% ipython --no-banner

In [1]: import numpy as np

In [2]: from numpy import linalg as LA

In [3]: np.set_printoptions(precision=3, suppress=True, linewidth=160, sign=" ")

In [4]: K = np.load("dump.npy")

In [5]: K
Out[5]: 
array([[ 2, -8, -8, -1,  9, -4, -7, -6],
       [ 9,  6,  6,  6, -8,  4,  5, -6],
       [-1,  3, -4,  0,  0, -6,  8, -6],
       [ 2, -8, -8, -1,  9, -4, -7, -6]])

In [6]: # rank 3

In [7]: np.abs(np.diag(LA.qr(K)[1])) > 1e-9
Out[7]: array([ True,  True,  True, False])

In [8]: np.round(np.trace(LA.pinv(K) @ K), 3)
Out[8]: np.float64(3.0)

In [9]: f = np.array([4, 0])

In [10]: np.correlate(K[1], K[0], "full")
Out[10]: array([ -54,  -99, -114,  -21,   27,  -16,  -98, -171,  -18,   93,  -15,  -82,   16,   58,  -12])

In [11]: np.array([np.convolve(row, f, "same") for row in K])
Out[11]: 
array([[  8, -32, -32,  -4,  36, -16, -28, -24],
       [ 36,  24,  24,  24, -32,  16,  20, -24],
       [ -4,  12, -16,   0,   0, -24,  32, -24],
       [  8, -32, -32,  -4,  36, -16, -28, -24]])

In [12]: np.cross(K[1, :3], K[0, :3])
Out[12]: array([  0,  84, -84])

In [13]: rk = LA.matrix_rank(K)

In [14]: print(rk)
3

In [15]: null = LA.svd(K)[2][rk:].T

In [16]: print(np.round(K @ null, 3) + 0)
[[ 0.  0.  0.  0.  0.]
 [ 0.  0.  0.  0.  0.]
 [ 0.  0.  0.  0.  0.]
 [ 0.  0.  0.  0.  0.]]

In [17]: np.allclose(K @ null, 0)
Out[17]: True

In [18]: LA.matrix_rank(K.T @ K), LA.matrix_rank(K @ K.T)
Out[18]: (np.int64(3), np.int64(3))

In [19]: print([int(LA.matrix_rank(np.delete(K, i, axis=0))) for i in range(4)])
[3, 2, 2, 3]

In [20]: A = np.load("m.npy")

In [21]: A
Out[21]: 
array([[-1., -5.,  0., -1.],
       [ 0.,  4.,  0.,  0.],
       [-4., -7.,  1., -2.],
       [ 2.,  2.,  0.,  2.]])

In [22]: rng = np.random.default_rng(28077)

In [23]: lab = rng.permutation(4)

In [24]: print(lab)
[ 0  3  1  2]

In [25]: out = A[lab][:, lab]

In [26]: np.sort(np.abs(LA.eigvals(out)))
Out[26]: array([ 0.,  1.,  1.,  4.])

In [27]: np.round(LA.det(out), 3), np.round(LA.det(A[lab]), 3)
Out[27]: (np.float64(0.0), np.float64(0.0))

In [28]: np.allclose(out, A)
Out[28]: False

In [29]: vec = np.array([-2, -2, 0, -2])

In [30]: a = np.maximum(A @ vec, 0)

In [31]: np.tanh(A @ vec)
Out[31]: array([ 1., -1.,  1., -1.])

In [32]: A * (a > 1e-9)[:, None]
Out[32]: 
array([[-1., -5.,  0., -1.],
       [ 0.,  0.,  0.,  0.],
       [-4., -7.,  1., -2.],
       [ 0.,  0.,  0.,  0.]])

In [33]: np.flatnonzero(a > 1e-9)
Out[33]: array([ 0,  2])

In [34]: np.round(A @ LA.pinv(A) @ A, 3) + 0
Out[34]: 
array([[-1., -5.,  0., -1.],
       [ 0.,  4.,  0.,  0.],
       [-4., -7.,  1., -2.],
       [ 2.,  2.,  0.,  2.]])

In [35]: np.allclose(A[:-1].T @ LA.lstsq(A[:-1].T, A[-1])[0], A[-1])
Out[35]: True

In [36]: np.allclose(A @ A.T, A.T @ A)
Out[36]: False

In [37]: (A + A.T) / 2
Out[37]: 
array([[-1. , -2.5, -2. ,  0.5],
       [-2.5,  4. , -3.5,  1. ],
       [-2. , -3.5,  1. , -1. ],
       [ 0.5,  1. , -1. ,  2. ]])

In [38]: LA.determinant(A)
Traceback (most recent call last):
  Cell In[38], line 1
    LA.determinant(A)
AttributeError: module 'numpy.linalg' has no attribute 'determinant'


In [39]: round(LA.det(A), 3)
Out[39]: np.float64(0.0)

In [40]: np.allclose(A, A.T)
Out[40]: False

In [41]: np.sort(np.abs(LA.eigvals(A)))
Out[41]: array([ 0.,  1.,  1.,  4.])

In [42]: J = np.load("run15.npy")

In [43]: J
Out[43]: 
array([[ 3.,  0.,  0.,  0.],
       [-1.,  0.,  0.,  1.],
       [ 0., -2.,  1.,  2.],
       [ 0., -2.,  0.,  3.]])

In [44]: vec = np.array([2, 2, 1, 0])

In [45]: print(J @ (2 * vec))
[12. -4. -6. -8.]

In [46]: np.sign((J @ vec).round(6))
Out[46]: array([ 1., -1., -1., -1.])

In [47]: LA.norm(J @ vec) <= LA.norm(J, 2) * LA.norm(vec) + 1e-9
Out[47]: np.True_

In [48]: print(J @ np.eye(4)[1])
[ 0.  0. -2. -2.]

In [49]: J * vec
Out[49]: 
array([[ 6.,  0.,  0.,  0.],
       [-2.,  0.,  0.,  0.],
       [ 0., -4.,  1.,  0.],
       [ 0., -4.,  0.,  0.]])

In [50]: J @ vec
Out[50]: array([ 6., -2., -3., -4.])

In [51]: P = np.triu(np.array([[2, 1, 2, 2], [1, 0, 2, 1], [2, 1, 0, 1], [2, 0, 1, 1]]), 1) + np.eye(4)

In [52]: out = P @ J @ LA.inv(P)

In [53]: LA.matrix_rank(out)
Out[53]: np.int64(4)

In [54]: np.poly(out)
Out[54]: array([  1.,  -7.,  17., -17.,   6.])

In [55]: out = np.array([[-1, -1, 0], [2, 2, 2], [1, 2, 0], [0, -1, -2]])

In [56]: out.T @ J.T
Out[56]: 
array([[ -3.,   1.,  -3.,  -4.],
       [ -3.,   0.,  -4.,  -7.],
       [  0.,  -2.,  -8., -10.]])

In [57]: print(np.einsum("ij,ij->i", J, J))
[  9.   2.   9.  13.]

In [58]: J @ out
Out[58]: 
array([[ -3.,  -3.,   0.],
       [  1.,   0.,  -2.],
       [ -3.,  -4.,  -8.],
       [ -4.,  -7., -10.]])

In [59]: J @ J
Out[59]: 
array([[ 9.,  0.,  0.,  0.],
       [-3., -2.,  0.,  3.],
       [ 2., -6.,  1.,  6.],
       [ 2., -6.,  0.,  7.]])

In [60]: (J + J.T) / 2
Out[60]: 
array([[ 3. , -0.5,  0. ,  0. ],
       [-0.5,  0. , -1. , -0.5],
       [ 0. , -1. ,  1. ,  1. ],
       [ 0. , -0.5,  1. ,  3. ]])

In [61]: np.allclose(J, J.T)
Out[61]: False

In [62]: print(np.trace(J))
7.0

In [63]: round(LA.det(J), 3)
Out[63]: np.float64(6.0)

In [64]: (J - J.T) / 2
Out[64]: 
array([[ 0. ,  0.5,  0. ,  0. ],
       [-0.5,  0. ,  1. ,  1.5],
       [ 0. , -1. ,  0. ,  1. ],
       [ 0. , -1.5, -1. ,  0. ]])

In [65]: np.sort(np.abs(LA.eigvals(J)))
Out[65]: array([ 1.,  1.,  2.,  3.])

In [66]: vec = np.array([2, -1, 0, -1])

In [67]: y = J @ vec

In [68]: y
Out[68]: array([ 6., -3.,  0., -1.])

In [69]: print(LA.solve(J, y + J[:, 2]))
[ 2. -1.  1. -1.]

In [70]: LA.solve(J.T, J[3])
Out[70]: array([ 0.,  0., -0.,  1.])

In [71]: data = np.loadtxt("mat.csv", delimiter=",")

In [72]: data
Out[72]: 
array([[-1., -2.,  0.,  0., -3.],
       [ 0., -1.,  1.,  1., -2.],
       [ 3.,  2.,  4.,  4.,  1.],
       [ 0., -1.,  1.,  1., -2.],
       [ 3.,  2.,  4.,  4.,  1.],
       [ 1.,  0.,  2.,  2., -1.],
       [ 4.,  3.,  5.,  5.,  2.],
       [ 4.,  3.,  5.,  5.,  2.]])

In [73]: [round(float(x), 3) for x in LA.svd(data, compute_uv=False)[:3]]
Out[73]: [16.098, 5.373, 0.0]

In [74]: f = np.array([1, 0, 1])

In [75]: np.array([np.convolve(row, f, "same") for row in data])
Out[75]: 
array([[-2., -1., -2., -3.,  0.],
       [-1.,  1.,  0., -1.,  1.],
       [ 2.,  7.,  6.,  5.,  4.],
       [-1.,  1.,  0., -1.,  1.],
       [ 2.,  7.,  6.,  5.,  4.],
       [ 0.,  3.,  2.,  1.,  2.],
       [ 3.,  9.,  8.,  7.,  5.],
       [ 3.,  9.,  8.,  7.,  5.]])

In [76]: np.correlate(data[1], data[7], "full")
Out[76]: array([ 0., -2., -3.,  2.,  3., -6., -3., -2., -8.])

In [77]: np.convolve(data[1], f)
Out[77]: array([ 0., -1.,  1.,  0., -1.,  1., -2.])

In [78]: np.polyval(f, data[1])
Out[78]: array([ 1.,  2.,  2.,  2.,  5.])

In [79]: U, sv, vt = LA.svd(data)

In [80]: np.argmax(sv[:-1] / (sv[1:] + 1e-6)) + 1
Out[80]: np.int64(2)

In [81]: sv.round(3) + 0
Out[81]: array([ 16.098,   5.373,   0.   ,   0.   ,   0.   ])

In [82]: out = U[:, :2] @ np.diag(sv[:2]) @ vt[:2]

In [83]: round(float(np.abs(data - out).max()), 3)
Out[83]: 0.0

In [84]: round(float(LA.norm(data - out) / LA.norm(data)), 3)
Out[84]: 0.0

In [85]: out.round(3) + 0
Out[85]: 
array([[-1., -2.,  0.,  0., -3.],
       [ 0., -1.,  1.,  1., -2.],
       [ 3.,  2.,  4.,  4.,  1.],
       [ 0., -1.,  1.,  1., -2.],
       [ 3.,  2.,  4.,  4.,  1.],
       [ 1.,  0.,  2.,  2., -1.],
       [ 4.,  3.,  5.,  5.,  2.],
       [ 4.,  3.,  5.,  5.,  2.]])
